% python3 -q
>>> import numpy as np
>>> np.set_printoptions(precision=1, suppress=True, linewidth=200)
>>> feats = np.loadtxt("x.csv", delimiter=",")
>>> feats
array([[ 0.,  0.,  4.,  7.,  0.,  0.],
       [ 8.,  0., -6.,  8.,  0., -5.],
       [ 0.,  4.,  3.,  0., -2.,  0.],
       [ 0.,  0.,  0.,  0.,  0.,  0.],
       [ 0.,  0.,  0.,  0.,  0.,  0.],
       [ 0., -8., -8., -4.,  0.,  1.],
       [-8., -7.,  0.,  0.,  6.,  0.],
       [-3.,  0.,  0.,  0.,  1.,  0.],
       [ 0., -8.,  0.,  0., -7.,  0.]])
>>> # row 4 repeats row 3
>>> rng = np.random.default_rng(464)
>>> M2 = feats + rng.integers(-2, 3, (9, 4)) @ rng.integers(-2, 3, (4, 6))
>>> M2
array([[  2.,  -5.,   2.,   5.,  -5.,   0.],
       [  6.,   6.,  -8.,   2.,   0., -13.],
       [ -1.,  -1.,   3.,   0.,  -3.,   1.],
       [  8.,  -4.,  -6.,  -2.,  -6.,   2.],
       [ -1.,   3.,   7.,   5.,  -2.,   3.],
       [  4., -10., -11.,  -5.,  -3.,   2.],
       [-10., -12.,  -3.,  -5.,   4.,  -4.],
       [  0.,  -4.,  -9.,  -7.,   0.,  -4.],
       [  5., -11.,  -7.,  -5., -11.,  -2.]])
>>> np.round(np.linalg.svd(M2 - feats, compute_uv=False), 1) + 0
array([24.1, 15. ,  8.6,  6.1,  0. ,  0. ])
>>> M2 = np.c_[feats[:, :5] @ np.array([[3, 0, 3, -3, -2],
...     [1, -2, 3, 0, 2],
...     [1, 0, -1, -3, 3],
...     [1, -3, 1, 0, 1],
...     [2, 1, -1, -3, -1]]), np.array([0, 2, -2, -3, -3, 3, 2, 3, 3])]
>>> M2
array([[ 11., -21.,   3., -12.,  19.,   0.],
       [ 26., -24.,  38.,  -6., -26.,   2.],
       [  3., -10.,  11.,  -3.,  19.,  -2.],
       [  0.,   0.,   0.,   0.,   0.,  -3.],
       [  0.,   0.,   0.,   0.,   0.,  -3.],
       [-20.,  28., -20.,  24., -44.,   3.],
       [-19.,  20., -51.,   6.,  -4.,   2.],
       [ -7.,   1., -10.,   6.,   5.,   3.],
       [-22.,   9., -17.,  21.,  -9.,   3.]])
>>> np.round(np.linalg.lstsq(feats, M2[:, 0])[0], 1) + 0
array([3., 1., 1., 1., 2., 0.])
>>> np.linalg.matrix_rank(np.c_[feats, M2])
np.int64(7)
